% python3 -q
>>> import numpy as np
>>> np.set_printoptions(suppress=True, linewidth=140)
>>> E = np.loadtxt("layer9.csv", delimiter=",")
>>> E
array([[ 0.,  1.,  4.,  2.],
       [-1.,  0.,  1.,  1.],
       [-4., -1.,  0.,  8.],
       [-2., -1., -8.,  0.]])
>>> # skew, so no eigenvalue has a real part
>>> hat = np.triu(np.array([[-1, 3, 0, 3], [3, -2, -1, 2], [-1, 2, -2, -2], [2, 0, -3, -1]]), 1) + np.eye(4)
>>> other = hat @ E @ np.linalg.inv(hat)
>>> hat @ E - E @ hat
array([[ -9.,  -3., -20.,   9.],
       [  0.,   2., -16.,  -3.],
       [  4.,  14.,  15.,  14.],
       [  0.,   6.,  -1.,  -8.]])
>>> np.linalg.matrix_rank(other)
np.int64(4)
>>> np.trace(other), np.trace(E)
(np.float64(0.0), np.float64(0.0))
>>> other = np.array([[0, -3, 3], [-1, 0, -2]])
>>> cent = np.kron(other, E)
>>> np.round(np.linalg.norm(cent, 2), 3), round(float(np.linalg.norm(other, 2) * np.linalg.norm(E, 2)), 3)
(np.float64(41.972), 41.972)
>>> cent
array([[  0.,   0.,   0.,   0.,  -0.,  -3., -12.,  -6.,   0.,   3.,  12.,   6.],
       [ -0.,   0.,   0.,   0.,   3.,  -0.,  -3.,  -3.,  -3.,   0.,   3.,   3.],
       [ -0.,  -0.,   0.,   0.,  12.,   3.,  -0., -24., -12.,  -3.,   0.,  24.],
       [ -0.,  -0.,  -0.,   0.,   6.,   3.,  24.,  -0.,  -6.,  -3., -24.,   0.],
       [ -0.,  -1.,  -4.,  -2.,   0.,   0.,   0.,   0.,  -0.,  -2.,  -8.,  -4.],
       [  1.,  -0.,  -1.,  -1.,  -0.,   0.,   0.,   0.,   2.,  -0.,  -2.,  -2.],
       [  4.,   1.,  -0.,  -8.,  -0.,  -0.,   0.,   0.,   8.,   2.,  -0., -16.],
       [  2.,   1.,   8.,  -0.,  -0.,  -0.,  -0.,   0.,   4.,   2.,  16.,  -0.]])
>>> other = np.linalg.inv(E)
>>> round(float(np.linalg.det(E) * np.linalg.det(other)), 3)
1.0
>>> rng = np.random.default_rng(85551)
>>> lab = rng.permutation(4)
>>> lab
array([1, 2, 0, 3])
>>> other = E[lab][:, lab]
>>> np.diag(other)
array([0., 0., 0., 0.])
>>> other
array([[ 0.,  1., -1.,  1.],
       [-1.,  0., -4.,  8.],
       [ 1.,  4.,  0.,  2.],
       [-1., -8., -2.,  0.]])
>>> C2 = other.T @ other
>>> np.linalg.matrix_rank(C2)
np.int64(4)
>>> np.allclose(C2, C2.T)
True
>>> np.round(np.linalg.svd(other, compute_uv=False) ** 2, 3)
array([86.584, 86.584,  0.416,  0.416])
>>> (other @ other.T).shape
(4, 4)
>>> F = np.loadtxt("dump.csv", delimiter=",")
>>> F
array([[-1.,  1.,  0.,  0.,  0.],
       [ 0., -1.,  1.,  0.,  0.],
       [ 0.,  0., -1.,  1.,  0.],
       [ 0.,  0.,  0., -1.,  1.],
       [ 0.,  0.,  0.,  0., -1.]])
>>> # triangular, det is the product of the diagonal
>>> np.round(np.sort(np.linalg.eigvals(F)), 3)
array([-1., -1., -1., -1., -1.])
>>> F @ F
array([[ 1., -2.,  1.,  0.,  0.],
       [ 0.,  1., -2.,  1.,  0.],
       [ 0.,  0.,  1., -2.,  1.],
       [ 0.,  0.,  0.,  1., -2.],
       [ 0.,  0.,  0.,  0.,  1.]])
>>> np.prod(np.diag(F)), round(float(np.linalg.det(F)), 3)
(np.float64(-1.0), -1.0)
>>> other = F[0, 0] * F[1:] - np.outer(F[1:, 0], F[0])
>>> other
array([[ 0.,  1., -1., -0., -0.],
       [ 0., -0.,  1., -1., -0.],
       [ 0., -0., -0.,  1., -1.],
       [ 0., -0., -0., -0.,  1.]])
>>> F[:, 0] / F[0, 0]
array([ 1., -0., -0., -0., -0.])
>>> np.flatnonzero(~other.round(6).any(axis=1))
array([], dtype=int64)
>>> np.linalg.matrix_rank(other), np.linalg.matrix_rank(F)
(np.int64(4), np.int64(5))
>>> round(float(np.abs(np.linalg.eigvals(E)).max()), 3)
9.305
>>> (E - E.T) / 2
array([[ 0.,  1.,  4.,  2.],
       [-1.,  0.,  1.,  1.],
       [-4., -1.,  0.,  8.],
       [-2., -1., -8.,  0.]])
>>> np.trace(E)
np.float64(0.0)
>>> np.round(np.sort(np.abs(np.linalg.eigvals(E))), 3)
array([0.645, 0.645, 9.305, 9.305])
>>> (F - F.T) / 2
array([[ 0. ,  0.5,  0. ,  0. ,  0. ],
       [-0.5,  0. ,  0.5,  0. ,  0. ],
       [ 0. , -0.5,  0. ,  0.5,  0. ],
       [ 0. ,  0. , -0.5,  0. ,  0.5],
       [ 0. ,  0. ,  0. , -0.5,  0. ]])
>>> (F + F.T) / 2
array([[-1. ,  0.5,  0. ,  0. ,  0. ],
       [ 0.5, -1. ,  0.5,  0. ,  0. ],
       [ 0. ,  0.5, -1. ,  0.5,  0. ],
       [ 0. ,  0. ,  0.5, -1. ,  0.5],
       [ 0. ,  0. ,  0. ,  0.5, -1. ]])
>>> np.round(np.abs(np.linalg.eigvals(F)).max(), 3)
np.float64(1.0)
>>> round(np.linalg.det(F), 3)
np.float64(-1.0)
>>> q, vecs = np.linalg.qr(F[:, :1])[0], np.linalg.qr(F[:, 1:])[0]
>>> sigma = np.linalg.svd(q.T @ vecs, compute_uv=False)
>>> (sigma > 0.9).sum()
np.int64(0)
>>> sigma.round(3)
array([0.894])
>>> M = np.loadtxt("case3.csv", delimiter=",")
>>> M
array([[ 1., -1.],
       [ 1.,  0.],
       [ 1.,  1.],
       [ 1.,  2.]])
>>> left, sigma, Vt = np.linalg.svd(M, full_matrices=False)
>>> np.abs(left[:, 0]).round(6).argmax()
np.int64(3)
>>> sigma.round(3)
array([2.69 , 1.663])
>>> np.round(left.T @ M @ Vt.T, 3) + 0
array([[2.69 , 0.   ],
       [0.   , 1.663]])
>>> np.round(sigma / sigma[0], 3)
array([1.   , 0.618])
>>> np.round(left.T @ left, 3) + 0
array([[1., 0.],
       [0., 1.]])
>>> np.round(np.cumsum(sigma ** 2) / np.sum(sigma ** 2), 3)
array([0.724, 1.   ])
>>> (sigma > 1e-8).sum()
np.int64(2)
>>> other = np.array([[5]])
>>> mat = np.block([[np.zeros((1, 1)), other], [other.T, np.zeros((1, 1))]])
>>> mat
array([[0., 5.],
       [5., 0.]])
>>> # symmetric
>>> hat = np.triu(np.array([[-3, -3], [-3, 1]]), 1) + np.eye(2)
>>> other = hat @ mat @ np.linalg.inv(hat)
>>> np.poly(other)
array([  1.,   0., -25.])
>>> other
array([[-15., -40.],
       [  5.,  15.]])
>>> np.trace(other), np.trace(mat)
(np.float64(0.0), np.float64(0.0))
>>> lab = rng.permutation(2)
>>> other = mat[:, lab] * rng.choice([-1, 1], 2)
>>> other
array([[ 5., -0.],
       [ 0., -5.]])
>>> left, _, Vt = np.linalg.svd(mat.T @ other)
>>> left @ Vt
array([[ 0., -1.],
       [ 1.,  0.]])
>>> lab
array([1, 0])
>>> np.round(np.linalg.svd(other, compute_uv=False), 3)
array([5., 5.])
>>> other @ other.T
array([[25.,  0.],
       [ 0., 25.]])
>>> other.T @ other
array([[25.,  0.],
       [ 0., 25.]])
>>> np.round(np.linalg.pinv(other), 3)
array([[ 0.2,  0. ],
       [ 0. , -0.2]])
>>> other[:, 0] @ other[:, 1]
np.float64(0.0)
>>> f = np.array([3, 0])
>>> other = mat + np.outer(f, np.eye(2)[1])
>>> np.linalg.matrix_rank(other - mat)
np.int64(1)
>>> round(float(np.linalg.det(other) / np.linalg.det(mat)), 3), np.round(1 + np.linalg.solve(mat, f)[1], 3)
(1.6, np.float64(1.6))
>>> np.linalg.matrix_rank(np.linalg.inv(other) - np.linalg.inv(mat), tol=1e-8)
np.int64(1)
>>> other
array([[0., 8.],
       [5., 0.]])
>>> J = np.loadtxt("sample17.csv", delimiter=",")
>>> J
array([[ 3.,  0.,  0.],
       [ 0.,  3.,  3.],
       [ 0., -2.,  0.]])
>>> # 2 groups of indices that never mix
>>> np.linalg.norm(J, axis=1).argmax()
np.int64(1)
>>> round(np.linalg.norm(J[0] - J[1]), 3)
np.float64(5.196)
>>> round(float(np.linalg.norm(J, 2)), 3)
4.497
>>> J[0] @ J[1]
np.float64(0.0)
>>> np.round(np.linalg.norm(J, axis=0), 3)
array([3.   , 3.606, 3.   ])
>>> np.round(np.linalg.norm(J, axis=1), 3)
array([3.   , 4.243, 2.   ])
